$ ipython --no-banner

In [1]: import numpy as np

In [2]: from numpy import linalg as LA

In [3]: np.set_printoptions(suppress=True, linewidth=160)

In [4]: rnd = lambda a: np.round(a, 2) + 0

In [5]: M = np.load("test15.npy")

In [6]: rnd(M)
Out[6]: 
array([[  6.86,  -1.33,  -8.34,  16.78],
       [ -5.31,   2.79,   8.94, -16.86],
       [-14.02,  -7.5 ,   2.6 , -11.84],
       [  9.25,  12.52,   8.96,  -8.8 ],
       [ 13.39,  13.32,   6.2 ,  -2.21],
       [-11.14,  -3.32,   5.8 , -15.21],
       [ -7.41, -11.72,  -9.57,  10.77],
       [ 14.56,  12.9 ,   4.51,   1.08],
       [ 12.05,   4.49,  -5.01,  14.48],
       [ 10.01,   1.98,  -6.63,  15.87],
       [ 13.62,  13.28,   5.94,  -1.67],
       [ -9.37,  -1.26,   7.04, -16.16],
       [  9.37,  12.56,   8.91,  -8.66]])

In [7]: basis = M[[10, 1]].astype(float)

In [8]: for _ in range(5):
   ...:     lab = LA.norm(M[:, None] - basis, axis=-1).argmin(axis=1)
   ...:     basis = np.array([M[lab == j].mean(axis=0) for j in range(2)])
   ...: 

In [9]: print(lab)
[0 1 1 0 0 1 1 0 0 0 0 1 0]

In [10]: print(rnd(basis[1] - basis[0]))
[-20.59 -12.92   1.14 -13.22]

In [11]: np.abs(basis[1] - basis[0]).argmax()
Out[11]: np.int64(0)

In [12]: rnd(basis)
Out[12]: 
array([[11.14,  8.71,  1.82,  3.36],
       [-9.45, -4.2 ,  2.96, -9.86]])

In [13]: G = basis.T @ basis

In [14]: rnd(LA.svd(basis, compute_uv=False) ** 2)
Out[14]: array([383.39,  44.15])

In [15]: rnd(LA.eigvalsh(G)[::-1])
Out[15]: array([383.39,  44.15,   0.  ,   0.  ])

In [16]: rnd(G)
Out[16]: 
array([[213.39, 136.78,  -7.74, 130.59],
       [136.78,  93.59,   3.4 ,  70.7 ],
       [ -7.74,   3.4 ,  12.08, -23.1 ],
       [130.59,  70.7 , -23.1 , 108.48]])

In [17]: print((basis @ basis.T).shape)
(2, 2)

In [18]: W = np.array([[-5, -3, 5, 9], [1, -8, 4, 8], [-4, 3, -6, 6], [-8, -5, 8, 9]])

In [19]: coef = np.array([2, 2, 3, 3])

In [20]: act = np.maximum(M @ W + coef, 0)

In [21]: rnd((act > 0).mean(axis=0))
Out[21]: array([0.46, 0.38, 0.54, 0.62])

In [22]: basis = np.array([[2, -4, 2], [0, 1, 4], [-2, -2, 1], [-4, 3, 3]])

In [23]: print((act @ basis).round(6).argmax(axis=1))
[2 2 2 2 2 2 2 2 2 2 2 2 2]

In [24]: W @ basis
Out[24]: 
array([[-56,  34,  10],
       [-38,   4,  -2],
       [-20,  49,  16],
       [-68,  38,  -1]])

In [25]: arr = np.loadtxt("case3.csv", delimiter=",")

In [26]: arr
Out[26]: 
array([[-1.02,  5.69,  3.08,  0.38],
       [-0.79,  8.22,  5.4 ,  0.62],
       [-0.03,  7.1 ,  4.93,  0.26],
       [ 0.45,  3.51,  7.  ,  1.76],
       [-0.07,  2.7 ,  0.58,  0.15],
       [ 0.22,  4.38,  4.16,  0.93],
       [-0.69,  6.11,  5.96,  0.56],
       [-0.92,  1.12, -0.36, -0.51],
       [-0.21,  4.78,  3.51,  0.38],
       [-0.38,  5.96,  4.83,  0.46],
       [-0.36,  1.9 ,  1.46,  0.12],
       [-1.66,  4.56,  0.42, -0.01],
       [-0.34, 10.44,  9.6 ,  1.7 ],
       [-0.43,  8.69,  7.2 ,  0.92],
       [-0.28,  2.17,  0.75, -0.42],
       [-1.03,  2.65,  1.24, -0.12],
       [-0.84,  5.86,  2.49,  0.31],
       [-1.01,  3.27,  3.44,  0.47],
       [-0.69, -0.48, -2.72, -0.91],
       [-0.53,  4.75,  4.28,  0.34],
       [ 0.07,  1.73,  1.53, -0.03],
       [-0.74,  2.21,  0.41,  0.29]])

In [27]: Ac = arr - arr.mean(axis=0)

In [28]: V = LA.svd(Ac)[2][:1]

In [29]: A2 = Ac - Ac @ V.T @ V

In [30]: rnd(LA.norm(A2) / LA.norm(Ac))
Out[30]: np.float64(0.3)

In [31]: rnd(np.diag(V.T @ V))
Out[31]: array([0.  , 0.44, 0.54, 0.02])

In [32]: Ac = (arr - arr.mean(axis=0)) / arr.std(axis=0)

In [33]: rnd(Ac.std(axis=0))
Out[33]: array([1., 1., 1., 1.])

In [34]: coef = LA.lstsq(np.delete(Ac, 0, axis=1), Ac[:, 0])[0]

In [35]: rnd(coef)
Out[35]: array([-1.01,  1.16,  0.06])

In [36]: print(rnd(1 - np.var(Ac[:, 0] - np.delete(Ac, 0, axis=1) @ coef)))
0.41

In [37]: np.abs(coef).argmax()
Out[37]: np.int64(1)

In [38]: dist = LA.norm(arr[:, None] - arr[None], axis=-1)

In [39]: LA.matrix_rank(dist ** 2)
Out[39]: np.int64(6)

In [40]: (dist + 1e9 * np.eye(22)).round(6).argmin(axis=1)
Out[40]: array([16,  2,  9,  5, 14, 19,  9, 21, 19,  6, 20, 15, 13,  1,  4, 10,  0,  8,  7,  8, 10,  4])

In [41]: basis = arr[[6, 0]].astype(float)

In [42]: for _ in range(7):
    ...:     lab = LA.norm(arr[:, None] - basis, axis=-1).argmin(axis=1)
    ...:     basis = np.array([arr[lab == j].mean(axis=0) for j in range(2)])
    ...: 

In [43]: lab
Out[43]: array([1, 0, 0, 0, 1, 1, 0, 1, 1, 0, 1, 1, 0, 0, 1, 1, 1, 1, 1, 1, 1, 1])

In [44]: np.bincount(lab)
Out[44]: array([ 7, 15])

In [45]: A2 = np.array([[5, 1, 8], [6, 7, 4], [0, 5, 5]])

In [46]: A = A2 + A2.T

In [47]: print(A)
[[10  7  8]
 [ 7 14  9]
 [ 8  9 10]]

In [48]: hat = np.triu(np.array([[1, 3, 1], [4, 2, 4], [5, 5, 2]]), 1) + np.eye(3)

In [49]: A2 = hat @ A @ LA.inv(hat)

In [50]: np.trace(A2), np.trace(A)
Out[50]: (np.float64(34.0), np.int64(34))

In [51]: LA.matrix_rank(A2)
Out[51]: np.int64(3)

In [52]: hat @ A - A @ hat
Out[52]: 
array([[ 29.,  21.,  -1.],
       [ 32.,  15., -23.],
       [  0., -24., -44.]])

In [53]: print(A2)
[[ 39. -59. 242.]
 [ 39. -67. 278.]
 [  8. -15.  62.]]

In [54]: print(LA.matrix_rank(A2, rtol=0.1))
1

In [55]: print(np.argsort(-LA.norm(A2, axis=0).round(6), kind="stable")[:3])
[2 1 0]

In [56]: [round(float(x), 2) for x in LA.svd(A2, compute_uv=False)[:3]]
Out[56]: [388.56, 3.98, 0.14]

In [57]: rnd(LA.norm(A2, 2) / LA.norm(A2))
Out[57]: np.float64(1.0)

In [58]: vals, V = LA.eig(A)

In [59]: rnd(np.sort(LA.eigvals(A @ A)))
Out[59]: array([  2.46,  24.1 , 757.44])

In [60]: rnd(np.prod(vals))
Out[60]: np.float64(212.0)

In [61]: f, v = A[0], A[1]

In [62]: print(f @ f)
213

In [63]: f @ v
Out[63]: np.int64(240)

In [64]: pr = (f @ v) / (f @ f) * f

In [65]: LA.matrix_rank(np.outer(f, v))
Out[65]: np.int64(1)

In [66]: np.outer(f, v)
Out[66]: 
array([[ 70, 140,  90],
       [ 49,  98,  63],
       [ 56, 112,  72]])

In [67]: rnd(LA.norm(f + v) ** 2 + LA.norm(f - v) ** 2)
Out[67]: np.float64(1078.0)

In [68]: rnd((v - pr) @ f)
Out[68]: np.float64(0.0)

In [69]: W0 = np.load("layer18.npy")

In [70]: W0
Out[70]: 
array([[ 1, -2,  1, -2,  1, -2],
       [-1,  3, -1,  3, -1,  3],
       [-1, -3, -1, -3, -1, -3],
       [ 1, -2,  1, -2,  1, -2],
       [-1,  3, -1,  3, -1,  3],
       [-1, -3, -1, -3, -1, -3]])

In [71]: vals, V = LA.eigh(A)

In [72]: x = np.array([1, 1, 3])

In [73]: rnd(V * np.abs(vals) @ V.T)
Out[73]: 
array([[10.,  7.,  8.],
       [ 7., 14.,  9.],
       [ 8.,  9., 10.]])

In [74]: rnd(LA.eigvalsh(A[1:, 1:]))
Out[74]: array([ 2.78, 21.22])

In [75]: np.abs(A).sum(axis=1).max(), rnd(np.abs(vals).max())
Out[75]: (np.int64(30), np.float64(27.52))

In [76]: rnd(V * np.sqrt(vals) @ V.T)
Out[76]: 
array([[2.76, 0.86, 1.29],
       [0.86, 3.39, 1.32],
       [1.29, 1.32, 2.57]])

In [77]: x = np.array([1, 1, 0, 2, -1, 2])

In [78]: np.sign((W0 @ x).round(6))
Out[78]: array([-1,  1, -1, -1,  1, -1])

In [79]: print(W0 @ x)
[-10  15 -15 -10  15 -15]

In [80]: np.einsum("ij,j->i", W0, x)
Out[80]: array([-10,  15, -15, -10,  15, -15])

In [81]: W0 * x
Out[81]: 
array([[ 1, -2,  0, -4, -1, -4],
       [-1,  3,  0,  6,  1,  6],
       [-1, -3,  0, -6,  1, -6],
       [ 1, -2,  0, -4, -1, -4],
       [-1,  3,  0,  6,  1,  6],
       [-1, -3,  0, -6,  1, -6]])

In [82]: (W0 @ x).argmax()
Out[82]: np.int64(1)

In [83]: U, s, vt = LA.svd(W0)

In [84]: np.argmax(s[:-1] / (s[1:] + 1e-6)) + 1
Out[84]: np.int64(2)

In [85]: rnd(s)
Out[85]: array([11.54,  4.09,  0.  ,  0.  ,  0.  ,  0.  ])

In [86]: A2 = U[:, :2] @ np.diag(s[:2]) @ vt[:2]

In [87]: rnd(A2)
Out[87]: 
array([[ 1., -2.,  1., -2.,  1., -2.],
       [-1.,  3., -1.,  3., -1.,  3.],
       [-1., -3., -1., -3., -1., -3.],
       [ 1., -2.,  1., -2.,  1., -2.],
       [-1.,  3., -1.,  3., -1.,  3.],
       [-1., -3., -1., -3., -1., -3.]])

In [88]: rnd(LA.norm(W0 - A2, 2)), rnd(s[2])
Out[88]: (np.float64(0.0), np.float64(0.0))

In [89]: rnd(LA.norm(W0 - A2) / LA.norm(W0))
Out[89]: np.float64(0.0)

In [90]: print(rnd(np.abs(W0 - A2).max()))
0.0

In [91]: lab = M[:, 1] > np.median(M[:, 1])

In [92]: f = M[lab].mean(axis=0) - M[~lab].mean(axis=0)

In [93]: lab.astype(int)
Out[93]: array([0, 0, 0, 1, 1, 0, 0, 1, 1, 0, 1, 0, 1])

In [94]: E = np.load("w.npy")

In [95]: print(E)
[[3 0 1]
 [0 3 0]
 [1 0 3]]

In [96]: vals, V = LA.eig(E)

In [97]: E @ V[:, 0] - vals[0] * V[:, 0]
Out[97]: array([0., 0., 0.])

In [98]: vals
Out[98]: array([4., 2., 3.])

In [99]: f = np.array([1, -3, 0, 3, 2])

In [100]: feats = np.array([np.roll(f, i) for i in range(5)])

In [101]: feats
Out[101]: 
array([[ 1, -3,  0,  3,  2],
       [ 2,  1, -3,  0,  3],
       [ 3,  2,  1, -3,  0],
       [ 0,  3,  2,  1, -3],
       [-3,  0,  3,  2,  1]])

In [102]: f = np.array([-2, -1, 0])

In [103]: np.array([np.convolve(row, f, "same") for row in feats])
Out[103]: 
array([[ 5,  3, -6, -7, -2],
       [-4,  5,  3, -6, -3],
       [-7, -4,  5,  3,  0],
       [-6, -7, -4,  5,  3],
       [ 3, -6, -7, -4, -1]])

In [104]: np.polyval(f, feats[4])
Out[104]: array([-15,   0, -21, -10,  -3])

In [105]: np.correlate(feats[4], feats[2], "full")
Out[105]: array([  0,   9,  -3, -15, -12,   5,  14,   8,   3])

In [106]: U, s, vt = LA.svd(M)

In [107]: rnd(s)
Out[107]: array([53.12, 48.77,  0.  ,  0.  ])

In [108]: A2 = U[:, :2] @ np.diag(s[:2]) @ vt[:2]

In [109]: print(rnd(A2))
[[  6.86  -1.33  -8.34  16.78]
 [ -5.31   2.79   8.94 -16.86]
 [-14.02  -7.5    2.6  -11.84]
 [  9.25  12.52   8.96  -8.8 ]
 [ 13.39  13.32   6.2   -2.21]
 [-11.14  -3.32   5.8  -15.21]
 [ -7.41 -11.72  -9.57  10.77]
 [ 14.56  12.9    4.51   1.08]
 [ 12.05   4.49  -5.01  14.48]
 [ 10.01   1.98  -6.63  15.87]
 [ 13.62  13.28   5.94  -1.67]
 [ -9.37  -1.26   7.04 -16.16]
 [  9.37  12.56   8.91  -8.66]]

In [110]: LA.matrix_rank(M, rtol=0.05)
Out[110]: np.int64(2)

In [111]: print(rnd(LA.norm(M - A2) / LA.norm(M)))
0.0

In [112]: hat = np.triu(np.array([[1, 2, 2, 3, 0],
     ...:     [3, -2, -3, 3, -3],
     ...:     [2, -1, -3, -2, -1],
     ...:     [2, -2, 1, 3, 0],
     ...:     [-3, 0, 0, 2, -2]]), 1) + np.eye(5)

In [113]: A2 = hat @ feats @ LA.inv(hat)

In [114]: rnd(np.poly(A2))
Out[114]: array([    1.,    -5.,    40.,  -325.,  1010., -1023.])

In [115]: print(A2)
[[  11.  -10.  -50. -103.  -81.]
 [   2.    0.  -13.  -26.  -22.]
 [   6.  -16.  -66. -109. -109.]
 [   0.    3.   11.   14.   17.]
 [  -3.    6.   27.   47.   46.]]

In [116]: hat @ feats - feats @ hat
Out[116]: 
array([[ 10.,  13.,  -9.,   3., -12.],
       [  0.,  -1.,  -7.,  -9., -12.],
       [  3., -12.,  -7., -17.,  12.],
       [  0.,   0.,   9.,  -5.,  11.],
       [  0.,   6.,   6.,  15.,   3.]])

In [117]: LA.matrix_rank(A2)
Out[117]: np.int64(5)

In [118]: np.trace(A2), np.trace(feats)
Out[118]: (np.float64(5.0), np.int64(5))

In [119]: low = LA.cholesky(A)

In [120]: rnd(np.prod(np.diag(low)) ** 2), rnd(LA.det(A))
Out[120]: (np.float64(212.0), np.float64(212.0))

In [121]: rnd(np.diag(low) ** 2)
Out[121]: array([10.  ,  9.1 ,  2.33])

In [122]: print(rnd(A / np.sqrt(np.outer(np.diag(A), np.diag(A)))))
[[1.   0.59 0.8 ]
 [0.59 1.   0.76]
 [0.8  0.76 1.  ]]

In [123]: LA.eigvalsh(A).min() > 0
Out[123]: np.True_

In [124]: x = np.array([0, 2, 0, 0, 2])

In [125]: h = np.maximum(feats @ x, 0)

In [126]: print(np.maximum(feats @ (3 * x), 0))
[ 0 24 12  0  6]

In [127]: feats * (h > 1e-9)[:, None]
Out[127]: 
array([[ 0,  0,  0,  0,  0],
       [ 2,  1, -3,  0,  3],
       [ 3,  2,  1, -3,  0],
       [ 0,  0,  0,  0,  0],
       [-3,  0,  3,  2,  1]])

In [128]: h
Out[128]: array([0, 8, 4, 0, 2])
